$ python3 -q
>>> import numpy as np
>>> np.set_printoptions(precision=2, suppress=True, linewidth=160)
>>> E = np.load("run5.npy")
>>> print(E)
[[ 4.6   7.51  4.16  2.29]
 [-3.57  4.78  2.78 -7.53]
 [-3.91 -5.71 -4.88  5.31]
 [ 4.45 -8.08 -1.65 -3.48]
 [-2.   -4.83 -6.9  -5.01]
 [ 3.23 -4.38  7.05 -4.54]
 [-6.33 -4.72 -6.03  1.15]
 [-0.6  -3.43  8.87  3.03]
 [ 5.8   5.54 -5.93 -0.73]
 [-4.31  6.82  3.65  4.65]
 [ 2.84 -6.35 -5.34  4.81]
 [ 3.28 -4.86 -0.63  8.08]
 [ 0.1  -8.45 -0.8   5.28]
 [ 2.37  2.57 -9.36 -0.47]
 [ 2.96 -3.91  1.75 -8.54]
 [ 3.44 -3.49 -8.4   2.35]
 [-4.13 -6.08 -6.7  -1.02]
 [ 4.78  5.92 -5.47  3.49]]
>>> P = E @ np.linalg.solve(E.T @ E, E.T)
>>> print(np.diag(P))
[0.2  0.23 0.19 0.25 0.21 0.25 0.24 0.23 0.25 0.25 0.18 0.25 0.19 0.21 0.27 0.17 0.19 0.23]
>>> print(P @ E[:, 0])
[ 4.6  -3.57 -3.91  4.45 -2.    3.23 -6.33 -0.6   5.8  -4.31  2.84  3.28  0.1   2.37  2.96  3.44 -4.13  4.78]
>>> print(np.round(np.linalg.eigvalsh(P), 2) + 0)
[0. 0. 0. 0. 0. 0. 0. 0. 0. 0. 0. 0. 0. 0. 1. 1. 1. 1.]
>>> B = E / np.linalg.norm(E, axis=1, keepdims=True)
>>> C2 = B @ B.T
>>> print((C2 - 2 * np.eye(18)).round(6).argmax(axis=1))
[ 9 14  6 14 16 14 16  5 17  0 15 12 11  8  5 10  6  8]
>>> print(round(float(np.degrees(np.arccos(np.clip(C2[16, 9], -1, 1)))), 2))
121.92
>>> print(np.argwhere(np.triu(np.abs(C2) > 0.95, 1)))
[[ 1 11]
 [ 3  9]]
>>> T = np.stack([E, -2 * E, E[::-1]])
>>> print((T @ E.T).shape)
(3, 18, 18)
>>> feats = np.load("out9.npy")
>>> print(feats)
[[-2 -8 -8 -1  5 -8  5]
 [ 5 -2 -8 -8 -1  5 -8]
 [-8  5 -2 -8 -8 -1  5]
 [ 5 -8  5 -2 -8 -8 -1]
 [-1  5 -8  5 -2 -8 -8]
 [-8 -1  5 -8  5 -2 -8]
 [-8 -8 -1  5 -8  5 -2]]
>>> print(feats @ (-1.0) ** np.arange(7))
[ 17.  -7.  -9.  19. -21.   5. -21.]
>>> print(np.fft.fft(feats[0]))
[-17.   +0.j    -3.91+12.77j  15.58 +7.98j -10.16+11.49j -10.16-11.49j  15.58 -7.98j  -3.91-12.77j]
>>> print(round(np.abs(np.linalg.eigvals(feats)).max(), 2))
17.5
>>> print((feats + feats.T) / 2)
[[-2.  -1.5 -8.   2.   2.  -8.  -1.5]
 [-1.5 -2.  -1.5 -8.   2.   2.  -8. ]
 [-8.  -1.5 -2.  -1.5 -8.   2.   2. ]
 [ 2.  -8.  -1.5 -2.  -1.5 -8.   2. ]
 [ 2.   2.  -8.  -1.5 -2.  -1.5 -8. ]
 [-8.   2.   2.  -8.  -1.5 -2.  -1.5]
 [-1.5 -8.   2.   2.  -8.  -1.5 -2. ]]
>>> print(np.allclose(feats, feats.T))
False
>>> sigma = 20 * 0.7 ** np.arange(3)
>>> q, _ = np.linalg.qr(np.array([[-0.2, 1.3, -0.4], [-0.3, -0.7, 0.4], [-1.8, 1.3, -2.0]]))
>>> rng = np.random.default_rng(237)
>>> J = rng.normal(size=(33, 3)) * sigma @ q
>>> print(J)
[[-10.01 -21.76  10.79]
 [  5.87 -17.35 -12.4 ]
 [ -8.65 -21.21 -14.88]
 [ -5.04  -3.81 -12.04]
 [ -5.02  -1.54  20.53]
 [ -3.72  -4.52 -11.17]
 [ -8.25 -22.67  -6.31]
 [ -1.08   0.28   3.88]
 [-12.21  -3.82 -40.78]
 [  0.84  -6.49   0.93]
 [  1.84 -13.85  21.06]
 [ -1.86  -7.92 -23.69]
 [ -3.45  -5.95   7.43]
 [ -0.41   1.8   37.53]
 [ 13.24 -13.55  -0.57]
 [ 13.35   7.16   1.64]
 [ -4.97 -28.28   0.4 ]
 [ 12.29  24.04  16.02]
 [-11.46  -7.96   3.53]
 [ 11.84   2.16  -3.83]
 [ -5.5   -5.48   2.02]
 [ -2.44   4.32  -6.26]
 [ -1.95  18.48  10.02]
 [-10.53  30.12 -24.54]
 [ -0.69   3.07 -11.97]
 [-14.24  19.12 -21.45]
 [  2.16  13.97  -3.94]
 [-10.93 -19.81  11.8 ]
 [  2.7   13.21   4.  ]
 [  7.79  10.64 -16.98]
 [  5.22  12.85 -27.03]
 [  9.26   5.86 -31.75]
 [ 19.04  19.81  -1.9 ]]
>>> print(np.unravel_index(np.abs(J).argmax(), J.shape))
(np.int64(8), np.int64(2))
>>> print(np.linalg.matrix_rank(J))
3
>>> print(J.mean(axis=0))
[-0.51 -0.58 -3.63]
